>>> import numpy as np
>>> from numpy import linalg as LA
>>> np.set_printoptions(suppress=True, linewidth=100)
>>> A = np.load("dump.npy")
>>> A
array([[-2,  2,  1,  2, -2,  0, -2,  0],
       [ 0, -2,  1, -1, -2,  2, -1, -1],
       [-2,  0, -2, -2, -1,  1, -1,  2],
       [ 2, -2, -1,  2,  0, -2, -1,  2],
       [ 2,  2, -1, -1, -2,  1, -2, -1],
       [-2, -2, -2, -2, -2, -2, -2, -2],
       [ 0,  1,  0, -2,  0,  0, -2,  0],
       [-2,  2, -1,  1, -2,  0, -1, -2]])
>>> rng = np.random.default_rng(1517)
>>> labels = rng.permutation(8)
>>> Y = A[:, labels] * rng.choice([-1, 1], 8)
>>> Y
array([[-2, -2, -2,  1,  0, -2,  2,  0],
       [ 2,  1, -2,  1,  1,  0,  1,  2],
       [ 0,  2, -1, -2, -2, -2,  1,  1],
       [ 2, -2,  0, -1, -2,  2,  1, -2],
       [-2,  1, -2, -1,  1,  2,  2,  1],
       [ 2,  2, -2, -2,  2, -2,  2, -2],
       [-1,  2,  0,  0,  0,  0,  2,  0],
       [-2, -1, -2, -1,  2, -2,  1,  0]])
>>> Uu, _, vt = LA.svd(A.T @ Y)
>>> np.round(LA.lstsq(A, Y)[0], 2) + 0
array([[ 0.,  0.,  0.,  0.,  0.,  1.,  0.,  0.],
       [-1.,  0.,  0.,  0.,  0.,  0.,  0.,  0.],
       [ 0.,  0.,  0.,  1.,  0.,  0.,  0.,  0.],
       [ 0., -1.,  0.,  0.,  0.,  0.,  0.,  0.],
       [ 0.,  0.,  1.,  0.,  0.,  0.,  0.,  0.],
       [ 0.,  0.,  0.,  0.,  0.,  0.,  0.,  1.],
       [ 0.,  0.,  0.,  0.,  0.,  0., -1.,  0.],
       [ 0.,  0.,  0.,  0., -1.,  0.,  0.,  0.]])
>>> Y = A / np.sqrt((A ** 2).mean(axis=1, keepdims=True))
>>> LA.matrix_rank(A - A.mean(axis=1, keepdims=True))
np.int64(7)
>>> LA.matrix_rank(Y) == LA.matrix_rank(A)
np.True_
>>> A - A[0]
array([[ 0,  0,  0,  0,  0,  0,  0,  0],
       [ 2, -4,  0, -3,  0,  2,  1, -1],
       [ 0, -2, -3, -4,  1,  1,  1,  2],
       [ 4, -4, -2,  0,  2, -2,  1,  2],
       [ 4,  0, -2, -3,  0,  1,  0, -1],
       [ 0, -4, -3, -4,  0, -2,  0, -2],
       [ 2, -1, -1, -4,  2,  0,  0,  0],
       [ 0,  0, -2, -1,  0,  0,  1, -2]])
>>> np.unravel_index(np.abs(A).argmax(), A.shape)
(np.int64(0), np.int64(0))
>>> np.abs(A).max()
np.int64(2)
>>> W0 = np.load("m.npy")
>>> W0
array([[-1.03, -4.99,  1.5 , -5.77,  9.29,  3.75],
       [ 2.16,  0.18,  5.28, -3.56,  2.23,  5.86],
       [ 1.46, -4.83,  2.58, -4.97, 12.5 ,  2.9 ],
       [-0.24, -4.59,  2.66, -4.22, 10.07,  3.72],
       [ 1.15,  1.41,  5.65, -0.19,  2.12,  6.07],
       [ 2.29,  0.58,  4.77, -2.52,  1.4 ,  6.7 ],
       [ 0.28, -2.34,  1.61, -6.12,  9.8 ,  5.38],
       [ 2.11, -1.55,  0.91, -4.82, 10.36,  5.77],
       [-0.55, -2.52, -0.56, -5.07, 10.23,  2.33],
       [-1.52, -2.72,  2.07, -4.69,  9.21,  5.49],
       [-0.83, -3.04,  1.9 , -5.85, 11.14,  4.88],
       [-0.26, -1.05,  2.19, -6.59,  9.51,  3.98],
       [ 4.32,  0.57,  5.48, -3.24,  2.05,  8.43],
       [ 0.84,  0.84,  4.61, -3.33,  1.26,  7.12],
       [ 0.52, -0.41,  5.77, -5.19,  4.05,  6.85],
       [ 1.74, -2.11,  2.04, -5.25, 10.46,  3.35],
       [-0.92, -2.73,  0.89, -5.92, 11.49,  5.15],
       [ 1.22,  1.26,  4.87, -2.1 ,  3.29,  8.75],
       [ 1.86,  1.33,  3.2 , -2.44,  1.7 ,  7.52]])
>>> dist = LA.norm(W0[:, None] - W0[None], axis=-1)
>>> dist[11].round(6).argsort(kind="stable")[:4]
array([11,  6, 15, 10])
>>> np.unravel_index(dist.round(6).argmax(), dist.shape)
(np.int64(2), np.int64(4))
>>> LA.matrix_rank(dist ** 2)
np.int64(8)
>>> dist[:5, :5].round(2)
array([[ 0.  , 10.51,  4.37,  2.27, 12.28],
       [10.51,  0.  , 12.21, 10.09,  3.75],
       [ 4.37, 12.21,  0.  ,  3.18, 13.75],
       [ 2.27, 10.09,  3.18,  0.  , 11.48],
       [12.28,  3.75, 13.75, 11.48,  0.  ]])
>>> np.flatnonzero(dist[11] < dist.mean() / 2)
array([ 6,  9, 10, 11, 15, 16])
>>> C2 = np.cov(W0, rowvar=False)
>>> C2.shape
(6, 6)
>>> np.round(np.corrcoef(W0.T), 2)
array([[ 1.  ,  0.58,  0.57,  0.52, -0.57,  0.52],
       [ 0.58,  1.  ,  0.7 ,  0.71, -0.88,  0.8 ],
       [ 0.57,  0.7 ,  1.  ,  0.69, -0.85,  0.71],
       [ 0.52,  0.71,  0.69,  1.  , -0.79,  0.6 ],
       [-0.57, -0.88, -0.85, -0.79,  1.  , -0.8 ],
       [ 0.52,  0.8 ,  0.71,  0.6 , -0.8 ,  1.  ]])
>>> np.round(np.corrcoef(W0[:, 1], W0[:, 2])[0, 1], 2)
np.float64(0.7)
>>> np.argsort(-W0.std(axis=0).round(6), kind="stable")
array([4, 1, 2, 5, 3, 0])
>>> np.median(W0, axis=0)
array([ 0.84, -1.55,  2.58, -4.82,  9.29,  5.49])
>>> labels = W0[:, 1] > np.median(W0[:, 1])
>>> u = W0[labels].mean(axis=0) - W0[~labels].mean(axis=0)
>>> round((((W0 - W0.mean(axis=0)) @ u > 0) == labels).mean(), 2)
np.float64(0.95)
>>> labels.astype(int)
array([0, 1, 0, 0, 1, 1, 0, 0, 0, 0, 0, 1, 1, 1, 1, 0, 0, 1, 1])
>>> M = np.loadtxt("run14.csv", delimiter=",")
>>> M
array([[ 0.,  3.,  3.,  1.],
       [ 0.,  0.,  1.,  2.],
       [ 0.,  0.,  0., -2.],
       [ 0.,  0.,  0.,  0.]])
>>> Uu, sv, vt = LA.svd(M)
>>> vecs = vt[:(sv > 1e-8).sum()]
>>> vec = M[0] + -1 * M[1] + rng.integers(2) * np.eye(4)[1]
>>> vec
array([ 0.,  3.,  2., -1.])
>>> np.round(np.diag(vecs.T @ vecs), 2)
array([0., 1., 1., 1.])
>>> np.round(vecs.T @ vecs, 2) + 0
array([[0., 0., 0., 0.],
       [0., 1., 0., 0.],
       [0., 0., 1., 0.],
       [0., 0., 0., 1.]])
>>> Uu, sv, vt = LA.svd(M)
>>> sv.round(2)
array([4.6 , 2.56, 0.51, 0.  ])
>>> Y = Uu[:, :3] @ np.diag(sv[:3]) @ vt[:3]
>>> round(float(np.abs(M - Y).max()), 2)
0.0
>>> vec = np.array([-6, 1, 5, 3])
>>> a = np.maximum(M @ vec, 0)
>>> np.round(np.tanh(M @ vec), 2)
array([ 1.,  1., -1.,  0.])
>>> np.maximum(M @ (3 * vec), 0)
array([63., 33.,  0.,  0.])
>>> arr = np.load("w.npy")
>>> arr
array([[-6,  0, -9, -4,  0, -6],
       [ 0, -6, -6,  0, -4, -4],
       [-9, -9, -9, -6, -6, -6],
       [ 0,  0,  0,  4,  0,  6],
       [ 0,  0,  0,  0,  4,  4],
       [ 0,  0,  0,  6,  6,  6]])
>>> vec = np.array([1, 0, 0, -2, 1, 2])
>>> rhs = arr @ vec
>>> rhs
array([-10, -12, -15,   4,  12,   6])
>>> np.round(LA.solve(arr.T, arr[4]), 2)
array([-0., -0., -0.,  0.,  1.,  0.])
>>> np.round(LA.solve(arr, arr[:, 4]), 2)
array([-0., -0., -0.,  0.,  1.,  0.])
>>> np.round(LA.solve(arr, -1 * rhs), 2)
array([-1., -0., -0.,  2., -1., -2.])
>>> X = np.load("mat.npy")
>>> X.round(2)
array([[ 0.12,  0.12, -0.12, -0.21,  0.04, -0.12, -0.04, -0.04,  0.12],
       [ 0.12,  0.12, -0.12, -0.21,  0.04, -0.12, -0.04, -0.04,  0.12],
       [-0.12, -0.12,  0.12,  0.21, -0.04,  0.12,  0.04,  0.04, -0.12],
       [-0.21, -0.21,  0.21,  0.34, -0.07,  0.21,  0.07,  0.07, -0.21],
       [ 0.04,  0.04, -0.04, -0.07,  0.01, -0.04, -0.01, -0.01,  0.04],
       [-0.12, -0.12,  0.12,  0.21, -0.04,  0.12,  0.04,  0.04, -0.12],
       [-0.04, -0.04,  0.04,  0.07, -0.01,  0.04,  0.01,  0.01, -0.04],
       [-0.04, -0.04,  0.04,  0.07, -0.01,  0.04,  0.01,  0.01, -0.04],
       [ 0.12,  0.12, -0.12, -0.21,  0.04, -0.12, -0.04, -0.04,  0.12]])
>>> theta = np.radians(45)
>>> r_ = np.eye(9)
>>> r_[8, 8] = r_[6, 6] = np.cos(theta)
>>> r_[8, 6], r_[6, 8] = -np.sin(theta), np.sin(theta)
>>> r_.round(2)
array([[ 1.  ,  0.  ,  0.  ,  0.  ,  0.  ,  0.  ,  0.  ,  0.  ,  0.  ],
       [ 0.  ,  1.  ,  0.  ,  0.  ,  0.  ,  0.  ,  0.  ,  0.  ,  0.  ],
       [ 0.  ,  0.  ,  1.  ,  0.  ,  0.  ,  0.  ,  0.  ,  0.  ,  0.  ],
       [ 0.  ,  0.  ,  0.  ,  1.  ,  0.  ,  0.  ,  0.  ,  0.  ,  0.  ],
       [ 0.  ,  0.  ,  0.  ,  0.  ,  1.  ,  0.  ,  0.  ,  0.  ,  0.  ],
       [ 0.  ,  0.  ,  0.  ,  0.  ,  0.  ,  1.  ,  0.  ,  0.  ,  0.  ],
       [ 0.  ,  0.  ,  0.  ,  0.  ,  0.  ,  0.  ,  0.71,  0.  ,  0.71],
       [ 0.  ,  0.  ,  0.  ,  0.  ,  0.  ,  0.  ,  0.  ,  1.  ,  0.  ],
       [ 0.  ,  0.  ,  0.  ,  0.  ,  0.  ,  0.  , -0.71,  0.  ,  0.71]])
>>> Y = X @ r_.T
>>> Y.round(2)
array([[ 0.12,  0.12, -0.12, -0.21,  0.04, -0.12,  0.06, -0.04,  0.12],
       [ 0.12,  0.12, -0.12, -0.21,  0.04, -0.12,  0.06, -0.04,  0.12],
       [-0.12, -0.12,  0.12,  0.21, -0.04,  0.12, -0.06,  0.04, -0.12],
       [-0.21, -0.21,  0.21,  0.34, -0.07,  0.21, -0.1 ,  0.07, -0.19],
       [ 0.04,  0.04, -0.04, -0.07,  0.01, -0.04,  0.02, -0.01,  0.04],
       [-0.12, -0.12,  0.12,  0.21, -0.04,  0.12, -0.06,  0.04, -0.12],
       [-0.04, -0.04,  0.04,  0.07, -0.01,  0.04, -0.02,  0.01, -0.04],
       [-0.04, -0.04,  0.04,  0.07, -0.01,  0.04, -0.02,  0.01, -0.04],
       [ 0.12,  0.12, -0.12, -0.21,  0.04, -0.12,  0.06, -0.04,  0.12]])
>>> np.round(LA.det(r_), 2), round(float(np.trace(r_)), 2)
(np.float64(1.0), 8.41)
>>> np.allclose(LA.norm(X, axis=1), LA.norm(Y, axis=1))
True
>>> np.round(np.abs(Y - X).max(axis=0), 2)
array([0.  , 0.  , 0.  , 0.  , 0.  , 0.  , 0.17, 0.  , 0.01])
>>> np.allclose(X @ X.T, Y @ Y.T)
True
>>> feats = np.loadtxt("layer12.csv", delimiter=",")
>>> feats.round(2)
array([[ 0.07, -0.07,  0.02,  0.07, -0.12,  0.12, -0.17],
       [-0.07,  0.07, -0.02, -0.07,  0.12, -0.12,  0.17],
       [ 0.02, -0.02,  0.01,  0.02, -0.04,  0.04, -0.06],
       [ 0.07, -0.07,  0.02,  0.07, -0.12,  0.12, -0.17],
       [-0.12,  0.12, -0.04, -0.12,  0.2 , -0.2 ,  0.28],
       [ 0.12, -0.12,  0.04,  0.12, -0.2 ,  0.2 , -0.28],
       [-0.17,  0.17, -0.06, -0.17,  0.28, -0.28,  0.39]])
>>> vec = np.array([2, 1, 0, 0, 2, 2, 2])
>>> np.round(feats @ feats @ vec, 2)
array([-0.26,  0.26, -0.09, -0.26,  0.43, -0.43,  0.61])
>>> np.round(feats @ vec, 2)
array([-0.26,  0.26, -0.09, -0.26,  0.43, -0.43,  0.61])
>>> np.round(np.eye(7) - feats, 2)
array([[ 0.93,  0.07, -0.02, -0.07,  0.12, -0.12,  0.17],
       [ 0.07,  0.93,  0.02,  0.07, -0.12,  0.12, -0.17],
       [-0.02,  0.02,  0.99, -0.02,  0.04, -0.04,  0.06],
       [-0.07,  0.07, -0.02,  0.93,  0.12, -0.12,  0.17],
       [ 0.12, -0.12,  0.04,  0.12,  0.8 ,  0.2 , -0.28],
       [-0.12,  0.12, -0.04, -0.12,  0.2 ,  0.8 ,  0.28],
       [ 0.17, -0.17,  0.06,  0.17, -0.28,  0.28,  0.61]])
>>> Uu, sv, vt = LA.svd(feats)
>>> sv.round(2) + 0
array([1., 0., 0., 0., 0., 0., 0.])
>>> Y = Uu[:, :1] @ np.diag(sv[:1]) @ vt[:1]
>>> round(np.abs(feats - Y).max(), 2)
np.float64(0.0)
>>> np.round(LA.norm(feats - Y) / LA.norm(feats), 2)
np.float64(0.0)
>>> LA.matrix_rank(feats, rtol=0.05)
np.int64(1)
>>> np.argsort(-LA.norm(feats, axis=0).round(6), kind="stable")[:3]
array([6, 4, 5])
>>> [round(float(x), 2) for x in LA.svd(feats, compute_uv=False)[:3]]
[1.0, 0.0, 0.0]
>>> u, g = arr[1], arr[2]
>>> u @ g
np.int64(156)
>>> p = (u @ g) / (u @ u) * u
>>> LA.matrix_rank(np.outer(u, g))
np.int64(1)
>>> g - p
array([-9.,  0.,  0., -6.,  0.,  0.])
>>> np.outer(u, g)
array([[ 0,  0,  0,  0,  0,  0],
       [54, 54, 54, 36, 36, 36],
       [54, 54, 54, 36, 36, 36],
       [ 0,  0,  0,  0,  0,  0],
       [36, 36, 36, 24, 24, 24],
       [36, 36, 36, 24, 24, 24]])
>>> round(LA.norm(u + g) ** 2 + LA.norm(u - g) ** 2, 2)
np.float64(910.0)
>>> p
array([ 0., -9., -9.,  0., -6., -6.])
>>> u = np.array([-1, 3])
>>> np.round(np.correlate(feats[5], feats[0], "full"), 2)
array([-0.02,  0.03, -0.03,  0.01,  0.04, -0.08,  0.12, -0.08,  0.04,  0.01, -0.03,  0.03, -0.02])
>>> np.round(np.polyval(u, feats[5]), 2)
array([2.88, 3.12, 2.96, 2.88, 3.2 , 2.8 , 3.28])
>>> np.round(np.convolve(feats[5], u), 2)
array([-0.12,  0.47, -0.39,  0.  ,  0.55, -0.79,  0.87, -0.83])
>>> np.cross(feats[5, :3], feats[0, :3])
array([0., 0., 0.])
>>> data = np.loadtxt("data.csv", delimiter=",")
>>> data
array([[-1.,  0.,  1.,  2.,  3.,  4.,  5.,  6.,  7.,  8.,  9., 10.],
       [11., 12., 13., 14., 15., 16., 17., 18., 19., 20., 21., 22.],
       [23., 24., 25., 26., 27., 28., 29., 30., 31., 32., 33., 34.],
       [35., 36., 37., 38., 39., 40., 41., 42., 43., 44., 45., 46.],
       [47., 48., 49., 50., 51., 52., 53., 54., 55., 56., 57., 58.],
       [59., 60., 61., 62., 63., 64., 65., 66., 67., 68., 69., 70.],
       [71., 72., 73., 74., 75., 76., 77., 78., 79., 80., 81., 82.],
       [83., 84., 85., 86., 87., 88., 89., 90., 91., 92., 93., 94.]])
>>> Uu, sv, vt = LA.svd(data)
>>> vecs = vt[:(sv > 1e-8).sum()]
>>> vec = data[5] + -3 * data[1] + rng.integers(2) * np.eye(12)[8]
>>> vec
array([26., 24., 22., 20., 18., 16., 14., 12., 10.,  8.,  6.,  4.])
>>> np.round(np.diag(vecs.T @ vecs), 2)
array([0.29, 0.22, 0.17, 0.13, 0.1 , 0.09, 0.09, 0.1 , 0.13, 0.17, 0.22, 0.29])
>>> np.round(vecs.T @ vecs, 2) + 0
array([[ 0.29,  0.26,  0.22,  0.18,  0.14,  0.1 ,  0.06,  0.03, -0.01, -0.05, -0.09, -0.13],
       [ 0.26,  0.22,  0.19,  0.16,  0.13,  0.1 ,  0.07,  0.04,  0.  , -0.03, -0.06, -0.09],
       [ 0.22,  0.19,  0.17,  0.14,  0.12,  0.1 ,  0.07,  0.05,  0.02,  0.  , -0.03, -0.05],
       [ 0.18,  0.16,  0.14,  0.13,  0.11,  0.09,  0.07,  0.06,  0.04,  0.02,  0.  , -0.01],
       [ 0.14,  0.13,  0.12,  0.11,  0.1 ,  0.09,  0.08,  0.07,  0.06,  0.05,  0.04,  0.03],
       [ 0.1 ,  0.1 ,  0.1 ,  0.09,  0.09,  0.09,  0.08,  0.08,  0.07,  0.07,  0.07,  0.06],
       [ 0.06,  0.07,  0.07,  0.07,  0.08,  0.08,  0.09,  0.09,  0.09,  0.1 ,  0.1 ,  0.1 ],
       [ 0.03,  0.04,  0.05,  0.06,  0.07,  0.08,  0.09,  0.1 ,  0.11,  0.12,  0.13,  0.14],
       [-0.01,  0.  ,  0.02,  0.04,  0.06,  0.07,  0.09,  0.11,  0.13,  0.14,  0.16,  0.18],
       [-0.05, -0.03,  0.  ,  0.02,  0.05,  0.07,  0.1 ,  0.12,  0.14,  0.17,  0.19,  0.22],
       [-0.09, -0.06, -0.03,  0.  ,  0.04,  0.07,  0.1 ,  0.13,  0.16,  0.19,  0.22,  0.26],
       [-0.13, -0.09, -0.05, -0.01,  0.03,  0.06,  0.1 ,  0.14,  0.18,  0.22,  0.26,  0.29]])
>>> m1 = np.array([[4.0, 1.0, -2.0, 5.0],
...     [0.0, 0.0, 0.0, 0.0],
...     [-6.0, -1.0, 4.0, -9.0],
...     [-6.0, -1.0, 4.0, -9.0]])
>>> LA.lstsq(m1[:-1].T, m1[-1])[2]
np.int32(2)
